% python3 -q
>>> import numpy as np
>>> from numpy import linalg as LA
>>> np.set_printoptions(suppress=True, linewidth=120)
>>> rnd = lambda a: np.round(a, 2) + 0
>>> W0 = np.loadtxt("w.csv", delimiter=",")
>>> print(rnd(W0))
[[0.19 0.34 0.04 0.19]
 [0.34 0.61 0.07 0.34]
 [0.04 0.07 0.01 0.04]
 [0.19 0.34 0.04 0.19]]
>>> print(LA.matrix_rank(W0, rtol=0.1))
1
>>> print(rnd(LA.norm(W0, 2) / LA.norm(W0)))
1.0
>>> print(np.argsort(-LA.norm(W0, axis=0).round(6), kind="stable")[:3])
[1 0 3]
>>> vals, evecs = LA.eigh(W0)
>>> x0 = np.array([-1, -1, 0, -2])
>>> print(rnd(LA.eigvalsh(W0[1:, 1:])))
[0.   0.   0.81]
>>> print(rnd(x0 @ W0 @ x0))
4.36
>>> print((np.sign(evecs[:, -1].round(6)) == np.sign(evecs[0, -1].round(6))).astype(int))
[1 1 1 1]
>>> print(rnd(np.poly(W0)))
[ 1. -1.  0.  0.  0.]
>>> print(rnd(LA.eigvals(W0)))
[0. 1. 0. 0.]
>>> print(np.einsum("ii->", W0))
1.0
>>> print(rnd(np.kron(np.eye(2, dtype=int), W0)))
[[0.19 0.34 0.04 0.19 0.   0.   0.   0.  ]
 [0.34 0.61 0.07 0.34 0.   0.   0.   0.  ]
 [0.04 0.07 0.01 0.04 0.   0.   0.   0.  ]
 [0.19 0.34 0.04 0.19 0.   0.   0.   0.  ]
 [0.   0.   0.   0.   0.19 0.34 0.04 0.19]
 [0.   0.   0.   0.   0.34 0.61 0.07 0.34]
 [0.   0.   0.   0.   0.04 0.07 0.01 0.04]
 [0.   0.   0.   0.   0.19 0.34 0.04 0.19]]
>>> print(np.allclose(W0 @ W0.T, W0.T @ W0))
True
>>> print(rnd(np.abs(LA.eigvals(W0)).max()))
1.0
>>> print(rnd(W0 @ W0))
[[0.19 0.34 0.04 0.19]
 [0.34 0.61 0.07 0.34]
 [0.04 0.07 0.01 0.04]
 [0.19 0.34 0.04 0.19]]
>>> print(rnd(np.sort(np.abs(LA.eigvals(W0)))))
[0. 0. 0. 1.]
>>> print(rnd(LA.matrix_power(W0, 2)))
[[0.19 0.34 0.04 0.19]
 [0.34 0.61 0.07 0.34]
 [0.04 0.07 0.01 0.04]
 [0.19 0.34 0.04 0.19]]
>>> print(rnd((W0 + W0.T) / 2))
[[0.19 0.34 0.04 0.19]
 [0.34 0.61 0.07 0.34]
 [0.04 0.07 0.01 0.04]
 [0.19 0.34 0.04 0.19]]
>>> LA.determinant(W0)
Traceback (most recent call last):
  File "<python-input-24>", line 1, in <module>
    LA.determinant(W0)
    ^^^^^^^^^^^^^^
AttributeError: module 'numpy.linalg' has no attribute 'determinant'
